$ python -q
>>> import numpy as np
>>> from numpy import linalg as LA
>>> np.set_printoptions(precision=2, suppress=True, linewidth=100)
>>> def tidy(a):
...     return np.round(a, 2) + 0
... 
>>> A = np.loadtxt("mat.csv", delimiter=",")
>>> A
array([[-0.9 ,  0.3 ,  0.6 , -1.2 , -0.2 , -0.32],
       [ 0.2 , -0.2 ,  0.9 ,  0.  ,  0.  ,  0.21],
       [-1.3 , -0.5 , -1.5 ,  2.4 , -1.8 ,  0.62],
       [ 1.6 ,  0.6 , -1.  ,  0.  , -1.1 , -0.63],
       [-0.2 , -0.3 ,  0.4 ,  1.  , -0.8 ,  0.32],
       [-0.5 , -1.2 ,  0.6 ,  1.  , -0.3 ,  1.24],
       [-1.8 ,  0.8 ,  0.4 ,  1.4 , -0.7 , -0.78],
       [-0.2 , -0.4 , -0.7 , -0.7 ,  0.1 ,  0.38],
       [-1.5 ,  1.3 , -0.2 ,  0.4 , -0.8 , -1.39],
       [ 0.4 , -0.7 , -0.4 ,  0.5 , -1.6 ,  0.72],
       [ 2.2 ,  1.2 , -0.8 ,  0.8 , -1.4 , -1.18],
       [-0.9 , -1.7 , -0.7 , -0.3 ,  0.1 ,  1.76],
       [ 0.1 ,  0.6 ,  0.3 ,  0.7 ,  1.  , -0.6 ],
       [ 0.5 ,  0.8 ,  1.1 ,  0.5 , -0.4 , -0.8 ],
       [-0.3 ,  0.2 , -0.1 , -1.3 ,  1.6 , -0.18],
       [ 1.7 , -1.1 , -2.  ,  0.3 ,  0.2 ,  1.07]])
>>> lab = A[:, 4] > np.median(A[:, 4])
>>> f = A[lab].mean(axis=0) - A[~lab].mean(axis=0)
>>> lab.astype(int)
array([1, 1, 0, 0, 0, 1, 0, 1, 0, 0, 0, 1, 1, 0, 1, 1])
>>> ((A - A.mean(axis=0)) @ f > 0).astype(int)
array([1, 1, 0, 0, 0, 1, 0, 1, 0, 0, 0, 1, 1, 0, 1, 1])
>>> vec = np.array([1, -1, -3, 2, 3, 3])
>>> target = A @ vec
>>> tidy(LA.pinv(A) @ A)
array([[1., 0., 0., 0., 0., 0.],
       [0., 1., 0., 0., 0., 0.],
       [0., 0., 1., 0., 0., 0.],
       [0., 0., 0., 1., 0., 0.],
       [0., 0., 0., 0., 1., 0.],
       [0., 0., 0., 0., 0., 1.]])
>>> rng = np.random.default_rng(87)
>>> target = target + 0.05 * rng.normal(size=16)
>>> tidy(target)
array([-6.94, -1.68,  4.98, -1.11, -0.57,  3.69, -5.4 ,  2.34, -7.89,  0.61, -2.78,  7.88,  1.18,
       -6.11,  1.46, 13.15])
>>> b, *_ = LA.lstsq(A, target)
>>> b.round()
array([ 1., -1., -3.,  2.,  3.,  3.])
>>> tidy(A.T @ (target - A @ b))
array([0., 0., 0., 0., 0., 0.])
>>> tidy(LA.norm(target - A @ b))
np.float64(0.14)
>>> f = np.array([2, 0, 0])
>>> arr = -2 * np.eye(3) + np.outer(f, f)
>>> arr
array([[ 2.,  0.,  0.],
       [ 0., -2.,  0.],
       [ 0.,  0., -2.]])
>>> w, vecs = LA.eigh(arr)
>>> vec = np.array([1, 0, 0])
>>> vecs * np.maximum(w, 0) @ vecs.T
array([[2., 0., 0.],
       [0., 0., 0.],
       [0., 0., 0.]])
>>> tidy(LA.eigvalsh(arr[1:, 1:]))
array([-2., -2.])
>>> vec @ arr @ vec
np.float64(2.0)
>>> vecs * np.abs(w) @ vecs.T
array([[2., 0., 0.],
       [0., 2., 0.],
       [0., 0., 2.]])
>>> (np.sign(vecs[:, -1].round(6)) == np.sign(vecs[0, -1].round(6))).astype(int)
array([1, 0, 0])
>>> w, vecs = LA.eig(arr)
>>> np.prod(w)
np.float64(8.0)
>>> w
array([ 2., -2., -2.])
>>> arr @ vecs[:, 0] - w[0] * vecs[:, 0]
array([0., 0., 0.])
>>> (LA.matrix_power((arr != 0) + (arr.T != 0) + np.eye(3), 3) > 0).astype(int)
array([[1, 0, 0],
       [0, 1, 0],
       [0, 0, 1]])
>>> tidy(np.sort(LA.eigvals(arr).real))
array([-2., -2.,  2.])
>>> (arr != 0).astype(int)
array([[1, 0, 0],
       [0, 1, 0],
       [0, 0, 1]])
>>> vec = np.array([1, 2, 1])
>>> arr @ (2 * vec)
array([ 4., -8., -4.])
>>> np.sign((arr @ vec).round(6))
array([ 1., -1., -1.])
>>> np.einsum("ij,j->i", arr, vec)
array([ 2., -4., -2.])
>>> Y = np.array([[2, 1, -1], [1, -2, -2]])
>>> W2 = np.kron(Y, arr)
>>> LA.matrix_rank(W2)
np.int64(6)
>>> W2
array([[ 4.,  0.,  0.,  2.,  0.,  0., -2., -0., -0.],
       [ 0., -4.,  0.,  0., -2.,  0., -0.,  2., -0.],
       [ 0.,  0., -4.,  0.,  0., -2., -0., -0.,  2.],
       [ 2.,  0.,  0., -4., -0., -0., -4., -0., -0.],
       [ 0., -2.,  0., -0.,  4., -0., -0.,  4., -0.],
       [ 0.,  0., -2., -0., -0.,  4., -0., -0.,  4.]])
>>> Y = np.array([[-8, 4], [8, -9], [-7, 3]])
>>> M = np.tile(Y, (2, 3))
>>> M
array([[-8,  4, -8,  4, -8,  4],
       [ 8, -9,  8, -9,  8, -9],
       [-7,  3, -7,  3, -7,  3],
       [-8,  4, -8,  4, -8,  4],
       [ 8, -9,  8, -9,  8, -9],
       [-7,  3, -7,  3, -7,  3]])
>>> U, sv, VT = LA.svd(M)
>>> vecs = VT[:(sv > 1e-8).sum()]
>>> vec = M[3] + -2 * M[1] + rng.integers(2) * np.eye(6)[3]
>>> vec
array([-24.,  22., -24.,  23., -24.,  22.])
>>> np.allclose(vecs.T @ vecs @ vec, vec)
False
>>> tidy(vecs.T @ vecs)
array([[0.33, 0.  , 0.33, 0.  , 0.33, 0.  ],
       [0.  , 0.33, 0.  , 0.33, 0.  , 0.33],
       [0.33, 0.  , 0.33, 0.  , 0.33, 0.  ],
       [0.  , 0.33, 0.  , 0.33, 0.  , 0.33],
       [0.33, 0.  , 0.33, 0.  , 0.33, 0.  ],
       [0.  , 0.33, 0.  , 0.33, 0.  , 0.33]])
>>> tidy(np.diag(vecs.T @ vecs))
array([0.33, 0.33, 0.33, 0.33, 0.33, 0.33])
>>> LA.matrix_rank(np.vstack([M, vec]))
np.int64(3)
>>> np.unique(M.round(6), axis=0).shape
(3, 6)
>>> tidy(M @ LA.pinv(M) @ M)
array([[-8.,  4., -8.,  4., -8.,  4.],
       [ 8., -9.,  8., -9.,  8., -9.],
       [-7.,  3., -7.,  3., -7.,  3.],
       [-8.,  4., -8.,  4., -8.,  4.],
       [ 8., -9.,  8., -9.,  8., -9.],
       [-7.,  3., -7.,  3., -7.,  3.]])
>>> np.allclose(M[:-1].T @ LA.lstsq(M[:-1].T, M[-1])[0], M[-1])
True
>>> Y = np.array([[3, 0], [0, 2]])
>>> W2 = np.array([[-2, 6, -1], [2, -3, -3], [8, -5, 1]])
>>> E = np.kron(Y, W2)
>>> E
array([[ -6,  18,  -3,   0,   0,   0],
       [  6,  -9,  -9,   0,   0,   0],
       [ 24, -15,   3,   0,   0,   0],
       [  0,   0,   0,  -4,  12,  -2],
       [  0,   0,   0,   4,  -6,  -6],
       [  0,   0,   0,  16, -10,   2]])
>>> tidy(np.sort(LA.eigvals(arr)))
array([-2., -2.,  2.])
>>> [int(LA.matrix_rank(LA.matrix_power(arr, p))) for p in range(1, 4)]
[3, 3, 3]
>>> O, _ = LA.qr(np.array([[1.0, -1.2, -0.2], [0.0, 0.6, -0.6], [2.6, 1.2, 1.1]]))
>>> mat = O[:, :3]
>>> tidy(mat)
array([[-0.36,  0.87, -0.34],
       [ 0.  , -0.36, -0.93],
       [-0.93, -0.33,  0.13]])
>>> Y = np.array([[5, 0, -1], [-6, -3, -7], [0, -8, 0]])
>>> tidy(np.einsum("ij->j", mat))
array([-1.29,  0.17, -1.14])
>>> LA.matrix_rank(mat @ Y)
np.int64(3)
>>> tidy(mat @ Y)
array([[-7.02,  0.08, -5.73],
       [ 2.17,  8.54,  2.53],
       [-2.66, -0.03,  3.28]])
>>> tidy(np.einsum("ik,kj->ij", mat, Y))
array([[-7.02,  0.08, -5.73],
       [ 2.17,  8.54,  2.53],
       [-2.66, -0.03,  3.28]])
>>> tidy(np.einsum("ik,kj->ji", mat, Y))
array([[-7.02,  2.17, -2.66],
       [ 0.08,  8.54, -0.03],
       [-5.73,  2.53,  3.28]])
>>> tidy(LA.det(mat))
np.float64(1.0)
>>> tidy(np.abs(LA.eigvals(mat)).max())
np.float64(1.0)
>>> tidy((mat + mat.T) / 2)
array([[-0.36,  0.44, -0.64],
       [ 0.44, -0.36, -0.63],
       [-0.64, -0.63,  0.13]])
>>> tidy((mat - mat.T) / 2)
array([[ 0.  ,  0.44,  0.3 ],
       [-0.44,  0.  , -0.3 ],
       [-0.3 ,  0.3 ,  0.  ]])
>>> t3 = np.stack([mat, 5 * mat, mat[::-1]])
>>> t3.shape
(3, 3, 3)
>>> tidy(np.einsum("bij,cij->bc", t3, t3))
array([[ 3., 15.,  1.],
       [15., 75.,  5.],
       [ 1.,  5.,  3.]])
>>> (t3 @ mat.T).shape
(3, 3, 3)
>>> tidy(LA.norm(t3, axis=(1, 2)))
array([1.73, 8.66, 1.73])
>>> tidy(LA.det(t3))
array([  1., 125.,  -1.])
>>> tidy(LA.det(mat.T))
np.float64(1.0)
>>> tidy(LA.det(mat[::-1]))
np.float64(-1.0)
>>> tidy(LA.det(2 * mat)), tidy(LA.det(mat))
(np.float64(8.0), np.float64(1.0))
>>> feats = np.load("data.npy")
>>> tidy(feats)
array([[-0.93, -1.67, -0.58, -0.05],
       [ 0.35, -0.79,  1.64,  0.75],
       [ 1.28, -0.41, -0.98,  1.11],
       [-1.17,  0.65, -0.11,  1.49]])
>>> tidy(feats.T @ feats)
array([[4., 0., 0., 0.],
       [0., 4., 0., 0.],
       [0., 0., 4., 0.],
       [0., 0., 0., 4.]])
>>> tidy(LA.norm(feats, axis=0))
array([2., 2., 2., 2.])
>>> vec = np.array([0, 2, -2, -3])
>>> target = feats @ vec
>>> b, lr = np.zeros(4), 1 / LA.norm(feats, 2) ** 2
>>> for i in range(50):
...     b -= lr * feats.T @ (feats @ b - target)
...     if i % 10 == 0: print(i, round(LA.norm(feats @ b - target), 2))
... 
0 0.0
10 0.0
20 0.0
30 0.0
40 0.0
>>> tidy(b)
array([ 0.,  2., -2., -3.])
>>> F = np.loadtxt("arr.csv", delimiter=",")
>>> F
array([[-0.49,  0.6 , -0.46, -0.87,  0.39, -0.12,  0.97],
       [-0.88,  0.89, -0.51, -0.95,  0.74,  0.2 ,  1.  ],
       [-0.98,  1.  ,  0.79,  0.82,  0.99,  0.91,  1.  ],
       [ 0.86, -1.  , -0.41,  1.  , -0.87, -0.86, -1.  ],
       [-0.72,  0.99, -0.48, -0.98,  0.8 ,  0.06,  1.  ],
       [ 0.81, -0.83,  0.4 ,  0.46, -0.74, -0.05, -0.97],
       [-0.93, -1.  , -1.  ,  1.  ,  0.88, -1.  , -1.  ],
       [ 0.92, -0.97,  0.27,  0.12, -0.9 , -0.27, -0.99],
       [ 0.97, -0.99,  0.79, -0.23, -0.98,  0.36, -0.99],
       [-0.77,  0.99,  0.51,  0.81,  0.9 ,  0.58,  0.79],
       [ 0.98, -1.  , -0.24,  0.78, -0.99, -0.79, -1.  ],
       [ 0.5 , -0.98, -0.98,  0.68, -0.01, -0.99, -1.  ],
       [ 0.86, -1.  , -0.68,  1.  , -0.91, -0.92, -1.  ],
       [-0.8 ,  0.87,  0.65, -0.95,  0.28,  0.89,  1.  ],
       [-0.77,  0.08, -0.96,  0.49,  0.86, -0.93, -0.58],
       [-0.79, -0.13, -0.65,  0.95,  0.76, -0.54, -0.79],
       [ 0.35, -0.82, -0.46, -0.98, -0.67, -0.24,  0.93]])
>>> proj = F @ LA.solve(F.T @ F, F.T)
>>> np.allclose(proj @ proj, proj)
True
>>> tidy(np.trace(proj))
np.float64(7.0)
>>> tidy(np.diag(proj))
array([0.25, 0.38, 0.5 , 0.27, 0.25, 0.12, 0.71, 0.24, 0.42, 0.37, 0.3 , 0.55, 0.53, 0.47, 0.46,
       0.38, 0.8 ])
